In [1]: import numpy as np

In [2]: from numpy import linalg as LA

In [3]: np.set_printoptions(precision=2, suppress=True, linewidth=120, sign=" ")

In [4]: J = np.array([[-1.8, 1.1, 0.4, 0.5],
   ...:     [0.2, -1.1, 1.2, 0.9],
   ...:     [-0.3, 0.5, -0.9, 0.3],
   ...:     [0.0, -0.2, -0.7, -0.6],
   ...:     [-2.1, -1.7, -0.6, 0.0],
   ...:     [-0.7, -2.5, -0.2, -0.2],
   ...:     [-0.3, -1.5, 0.9, 0.0],
   ...:     [-1.2, 0.8, 0.5, 1.5],
   ...:     [-1.7, 0.8, 0.7, 0.1],
   ...:     [-0.6, -0.8, -0.3, -0.2],
   ...:     [1.1, 0.9, 0.3, 1.3],
   ...:     [0.8, -0.2, 0.5, -0.2],
   ...:     [0.4, 0.8, -0.6, -0.9],
   ...:     [0.9, -0.3, 0.7, -0.1],
   ...:     [-0.7, 1.4, 0.2, -2.7],
   ...:     [-0.5, -0.9, 1.1, 0.9],
   ...:     [0.2, -1.0, 0.1, -1.2],
   ...:     [1.2, -1.0, 0.5, -1.0],
   ...:     [-0.1, -1.4, 0.5, 0.0],
   ...:     [-0.6, 0.7, -0.7, 0.2],
   ...:     [-1.2, -0.4, -0.1, 0.0],
   ...:     [-0.8, 0.1, -0.9, -1.3]])

In [5]: rng = np.random.default_rng(35091)

In [6]: J[:, 3] = 2 * J[:, 1] + 0.05 * rng.normal(size=22)

In [7]: print(J)
[[-1.8   1.1   0.4   2.21]
 [ 0.2  -1.1   1.2  -2.22]
 [-0.3   0.5  -0.9   1.04]
 [ 0.   -0.2  -0.7  -0.43]
 [-2.1  -1.7  -0.6  -3.43]
 [-0.7  -2.5  -0.2  -4.9 ]
 [-0.3  -1.5   0.9  -3.09]
 [-1.2   0.8   0.5   1.54]
 [-1.7   0.8   0.7   1.65]
 [-0.6  -0.8  -0.3  -1.57]
 [ 1.1   0.9   0.3   1.83]
 [ 0.8  -0.2   0.5  -0.47]
 [ 0.4   0.8  -0.6   1.69]
 [ 0.9  -0.3   0.7  -0.63]
 [-0.7   1.4   0.2   2.83]
 [-0.5  -0.9   1.1  -1.86]
 [ 0.2  -1.    0.1  -1.98]
 [ 1.2  -1.    0.5  -1.97]
 [-0.1  -1.4   0.5  -2.79]
 [-0.6   0.7  -0.7   1.39]
 [-1.2  -0.4  -0.1  -0.76]
 [-0.8   0.1  -0.9   0.19]]

In [8]: Xs = (J - J.mean(axis=0)) / J.std(axis=0)

In [9]: Xs.std(axis=0)
Out[9]: array([ 1.,  1.,  1.,  1.])

In [10]: beta = LA.lstsq(np.delete(Xs, 1, axis=1), Xs[:, 1])[0]

In [11]: np.round(1 - np.var(Xs[:, 1] - np.delete(Xs, 1, axis=1) @ beta), 2)
Out[11]: np.float64(1.0)

In [12]: print(np.abs(beta).argmax())
2

In [13]: K = np.load("test15.npy")

In [14]: K
Out[14]: 
array([[ 3,  3,  1,  3,  5,  3,  5],
       [ 0,  5,  5,  1,  3,  5,  2],
       [ 0,  5,  4,  5,  4,  5,  1],
       [ 0,  0,  0,  4,  0,  0,  0],
       [ 2,  2,  0,  4,  0,  5,  2],
       [ 2,  2,  0,  4,  0,  5,  2],
       [ 0,  0,  1,  2,  3,  4,  5]])

In [15]: # row 5 repeats row 4

In [16]: Uu, s, vt = LA.svd(K)

In [17]: evecs = vt[:(s > 1e-8).sum()]

In [18]: x0 = K[3] + 4 * K[6] + rng.integers(2) * np.eye(7)[3]

In [19]: x0
Out[19]: array([  0.,   0.,   4.,  12.,  12.,  16.,  20.])

In [20]: np.diag(evecs.T @ evecs)
Out[20]: array([ 0.72,  0.65,  0.78,  1.  ,  0.97,  0.98,  0.9 ])

In [21]: np.allclose(evecs.T @ evecs @ x0, x0)
Out[21]: True

In [22]: np.round(LA.norm(x0 - evecs.T @ evecs @ x0), 2)
Out[22]: np.float64(0.0)

In [23]: LA.matrix_rank(np.vstack([K, x0]))
Out[23]: np.int64(6)

In [24]: LA.lstsq(K[:-1].T, K[-1])[2]
Out[24]: np.int32(5)

In [25]: print(np.round(K @ LA.pinv(K) @ K, 2) + 0)
[[ 3.  3.  1.  3.  5.  3.  5.]
 [ 0.  5.  5.  1.  3.  5.  2.]
 [ 0.  5.  4.  5.  4.  5.  1.]
 [ 0.  0.  0.  4.  0.  0.  0.]
 [ 2.  2.  0.  4.  0.  5.  2.]
 [ 2.  2.  0.  4.  0.  5.  2.]
 [ 0.  0.  1.  2.  3.  4.  5.]]

In [26]: np.round(np.trace(LA.pinv(K) @ K), 2)
Out[26]: np.float64(6.0)

In [27]: np.abs(np.diag(LA.qr(K)[1])) > 1e-9
Out[27]: array([ True,  True,  True,  True,  True,  True, False])

In [28]: E = np.load("w.npy")

In [29]: E
Out[29]: 
array([[ 3,  5,  3,  5,  3,  5],
       [ 4, -6,  4, -6,  4, -6],
       [-3, -8, -3, -8, -3, -8],
       [ 3,  5,  3,  5,  3,  5],
       [ 4, -6,  4, -6,  4, -6],
       [-3, -8, -3, -8, -3, -8]])

In [30]: # columns 0 and 2 are equal

In [31]: ang = np.radians(30)

In [32]: R = np.eye(6)

In [33]: R[3, 3] = R[2, 2] = np.cos(ang)

In [34]: R[3, 2], R[2, 3] = -np.sin(ang), np.sin(ang)

In [35]: R
Out[35]: 
array([[ 1.  ,  0.  ,  0.  ,  0.  ,  0.  ,  0.  ],
       [ 0.  ,  1.  ,  0.  ,  0.  ,  0.  ,  0.  ],
       [ 0.  ,  0.  ,  0.87,  0.5 ,  0.  ,  0.  ],
       [ 0.  ,  0.  , -0.5 ,  0.87,  0.  ,  0.  ],
       [ 0.  ,  0.  ,  0.  ,  0.  ,  1.  ,  0.  ],
       [ 0.  ,  0.  ,  0.  ,  0.  ,  0.  ,  1.  ]])

In [36]: A2 = E @ R.T

In [37]: round(float(LA.det(R)), 2), np.round(np.trace(R), 2)
Out[37]: (1.0, np.float64(5.73))

In [38]: np.round(LA.svd(E, compute_uv=False), 2) + 0, np.round(LA.svd(A2, compute_uv=False), 2) + 0
Out[38]: 
(array([ 27.65,  13.77,   0.  ,   0.  ,   0.  ,   0.  ]),
 array([ 27.65,  13.77,   0.  ,   0.  ,   0.  ,   0.  ]))

In [39]: print(A2)
[[ 3.    5.    5.1   2.83  3.    5.  ]
 [ 4.   -6.    0.46 -7.2   4.   -6.  ]
 [-3.   -8.   -6.6  -5.43 -3.   -8.  ]
 [ 3.    5.    5.1   2.83  3.    5.  ]
 [ 4.   -6.    0.46 -7.2   4.   -6.  ]
 [-3.   -8.   -6.6  -5.43 -3.   -8.  ]]

In [40]: np.allclose(LA.norm(E, axis=1), LA.norm(A2, axis=1))
Out[40]: True

In [41]: r = LA.matrix_rank(E)

In [42]: r
Out[42]: np.int64(2)

In [43]: N = LA.svd(E)[2][r:].T

In [44]: N.shape
Out[44]: (6, 4)

In [45]: np.allclose(E @ N, 0)
Out[45]: True

In [46]: LA.matrix_rank(E.T @ E), LA.matrix_rank(E @ E.T)
Out[46]: (np.int64(2), np.int64(2))

In [47]: [int(LA.matrix_rank(E[:, :j + 1])) for j in range(6)]
Out[47]: [1, 2, 2, 2, 2, 2]

In [48]: np.round(LA.norm(E, 2), 2)
Out[48]: np.float64(27.65)

In [49]: LA.norm(E, axis=2)
AxisError: axis 2 is out of bounds for array of dimension 2


In [50]: E[5] @ E[3]
Out[50]: np.int64(-147)

In [51]: np.round(LA.norm(E) ** 2 / LA.norm(E, 2) ** 2, 2)
Out[51]: np.float64(1.25)

In [52]: round(LA.norm(E, "nuc"), 2)
Out[52]: np.float64(41.42)

In [53]: round(LA.norm(E[5], 1), 2), np.round(LA.norm(E[5], np.inf), 2)
Out[53]: (np.float64(33.0), np.float64(8.0))

In [54]: LA.norm(E, axis=1).argmax()
Out[54]: np.int64(2)

In [55]: LA.norm(E, axis=0)
Out[55]: array([  8.25,  15.81,   8.25,  15.81,   8.25,  15.81])
